>>> import numpy as np
>>> np.set_printoptions(precision=2, suppress=True, linewidth=140)
>>> rnd = lambda a: np.round(a, 2) + 0
>>> M = np.loadtxt("case8.csv", delimiter=",")
>>> print(rnd(M))
[[ 0.21 -0.35 -0.21]
 [-0.35  0.58  0.35]
 [-0.21  0.35  0.21]]
>>> gram = M.T @ M
>>> print(rnd(gram))
[[ 0.21 -0.35 -0.21]
 [-0.35  0.58  0.35]
 [-0.21  0.35  0.21]]
>>> print((M @ M.T).shape)
(3, 3)
>>> T = np.stack([M, 4 * M, M[::-1]])
>>> print(np.linalg.matrix_rank(T.reshape(3, -1)))
2
>>> print(rnd(T.sum(axis=0)))
[[ 0.84 -1.4  -0.84]
 [-2.09  3.49  2.09]
 [-0.84  1.4   0.84]]
>>> print(np.linalg.matrix_rank(T))
[1 1 1]
>>> print((T @ M.T).shape)
(3, 3, 3)
>>> print(T.shape)
(3, 3, 3)
>>> proj = np.triu(np.array([[2, -1, 0], [0, 1, 3], [2, -1, 1]]), 1) + np.eye(3)
>>> Y = proj @ M @ np.linalg.inv(proj)
>>> print(rnd(Y))
[[ 0.56 -0.37  0.56]
 [-0.98  0.65 -0.98]
 [-0.21  0.14 -0.21]]
>>> print(rnd(np.poly(Y)))
[ 1. -1.  0.  0.]
>>> print(rnd(np.trace(Y)), np.trace(M))
1.0 1.0
>>> gram = Y.T @ Y
>>> print(np.allclose(gram, gram.T))
True
>>> print(rnd(np.linalg.svd(Y, compute_uv=False) ** 2))
[3.2 0.  0. ]
>>> K, _ = np.linalg.qr(np.array([[0.0, -0.5, 0.9], [1.1, 1.0, -0.7], [0.1, 1.7, -0.7]]))
>>> print(rnd(K))
[[ 0.    0.3   0.95]
 [-1.    0.09 -0.03]
 [-0.09 -0.95  0.3 ]]
>>> # columns are unit length and at right angles
>>> print(rnd(np.einsum("ij,ji->", K, K)))
-0.62
>>> print(rnd(np.poly(K)))
[ 1.   -0.38  0.38 -1.  ]
>>> print(rnd(np.linalg.eigvals(K).sum().real))
0.38
>>> print(rnd(np.linalg.det(K.T)))
1.0
>>> print(rnd(np.einsum("ii->", K)))
0.38
>>> print(rnd(np.linalg.eigvals(K)))
[-0.31+0.95j -0.31-0.95j  1.  +0.j  ]
>>> print(rnd(np.linalg.det(K[::-1])))
-1.0
>>> T = np.stack([K, -3 * K, K[::-1]])
>>> print((T @ K.T).shape)
(3, 3, 3)
>>> print(np.linalg.matrix_rank(T.reshape(3, -1)))
2
>>> print(np.linalg.matrix_rank(T))
[3 3 3]
>>> vec = np.array([-4, 5, 5])
>>> y = K @ vec
>>> print(rnd(y))
[ 6.26  4.28 -2.91]
>>> print(rnd(np.linalg.solve(K, 2 * y)))
[-8. 10. 10.]
>>> print(rnd(np.linalg.solve(K, y)))
[-4.  5.  5.]
>>> print(rnd(np.linalg.solve(K, K[:, 0])))
[1. 0. 0.]
>>> proj = np.triu(np.array([[-3, 2, -1], [-3, 1, -2], [-3, 1, -2]]), 1) + np.eye(3)
>>> Y = proj @ K @ np.linalg.inv(proj)
>>> print(rnd(proj @ K - K @ proj))
[[-1.9   1.12  0.25]
 [ 0.18  3.89 -1.42]
 [ 0.    0.18 -1.99]]
>>> Y = np.linalg.invert(K)
Traceback (most recent call last):
  File "<python-input-45>", line 1, in <module>
    Y = np.linalg.invert(K)
        ^^^^^^^^^^^^^^^^
AttributeError: module 'numpy.linalg' has no attribute 'invert'
>>> Y = np.linalg.inv(K)
>>> print(rnd(np.linalg.cond(K)))
1.0
>>> print(rnd(Y))
[[ 0.   -1.   -0.09]
 [ 0.3   0.09 -0.95]
 [ 0.95 -0.03  0.3 ]]
>>> print(rnd(np.linalg.slogdet(K)[0]))
1.0
>>> print(np.allclose(Y, K.T))
True
>>> print(rnd(np.linalg.det(K) * Y))
[[ 0.   -1.   -0.09]
 [ 0.3   0.09 -0.95]
 [ 0.95 -0.03  0.3 ]]
>>> print(rnd(np.linalg.det(K) * np.linalg.det(Y)))
1.0
